% python3 -q
>>> import numpy as np
>>> from numpy import linalg as LA
>>> np.set_printoptions(precision=3, suppress=True, linewidth=140)
>>> arr = np.load("mat.npy")
>>> arr
array([[0, 0, 0, 1, 0, 0, 1],
       [0, 0, 1, 0, 1, 1, 0],
       [0, 1, 0, 0, 0, 1, 0],
       [1, 0, 0, 0, 0, 0, 1],
       [0, 1, 0, 0, 0, 1, 0],
       [0, 1, 1, 0, 1, 0, 0],
       [1, 0, 0, 1, 0, 0, 0]])
>>> (arr + arr.T) / 2
array([[0., 0., 0., 1., 0., 0., 1.],
       [0., 0., 1., 0., 1., 1., 0.],
       [0., 1., 0., 0., 0., 1., 0.],
       [1., 0., 0., 0., 0., 0., 1.],
       [0., 1., 0., 0., 0., 1., 0.],
       [0., 1., 1., 0., 1., 0., 0.],
       [1., 0., 0., 1., 0., 0., 0.]])
>>> np.allclose(arr @ arr.T, arr.T @ arr)
True
>>> np.round(LA.det(arr), 3)
np.float64(0.0)
>>> arr @ arr
array([[2, 0, 0, 1, 0, 0, 1],
       [0, 3, 1, 0, 1, 2, 0],
       [0, 1, 2, 0, 2, 1, 0],
       [1, 0, 0, 2, 0, 0, 1],
       [0, 1, 2, 0, 2, 1, 0],
       [0, 2, 1, 0, 1, 3, 0],
       [1, 0, 0, 1, 0, 0, 2]])
>>> np.round(np.sort(np.abs(LA.eigvals(arr))), 3) + 0
array([0.   , 1.   , 1.   , 1.   , 1.562, 2.   , 2.562])
>>> round(float(np.abs(LA.eigvals(arr)).max()), 3)
2.562
>>> assert arr == arr.T
Traceback (most recent call last):
  File "<python-input-11>", line 1, in <module>
    assert arr == arr.T
           ^^^^^^^^^^^^
ValueError: The truth value of an array with more than one element is ambiguous. Use a.any() or a.all()
>>> LA.matrix_power(arr, 4)
array([[ 6,  0,  0,  5,  0,  0,  5],
       [ 0, 15,  9,  0,  9, 14,  0],
       [ 0,  9, 10,  0, 10,  9,  0],
       [ 5,  0,  0,  6,  0,  0,  5],
       [ 0,  9, 10,  0, 10,  9,  0],
       [ 0, 14,  9,  0,  9, 15,  0],
       [ 5,  0,  0,  5,  0,  0,  6]])
>>> np.trace(arr)
np.int64(0)
>>> np.round(arr @ LA.pinv(arr) @ arr, 3) + 0
array([[0., 0., 0., 1., 0., 0., 1.],
       [0., 0., 1., 0., 1., 1., 0.],
       [0., 1., 0., 0., 0., 1., 0.],
       [1., 0., 0., 0., 0., 0., 1.],
       [0., 1., 0., 0., 0., 1., 0.],
       [0., 1., 1., 0., 1., 0., 0.],
       [1., 0., 0., 1., 0., 0., 0.]])
>>> np.unique(arr.round(6), axis=0).shape
(6, 7)
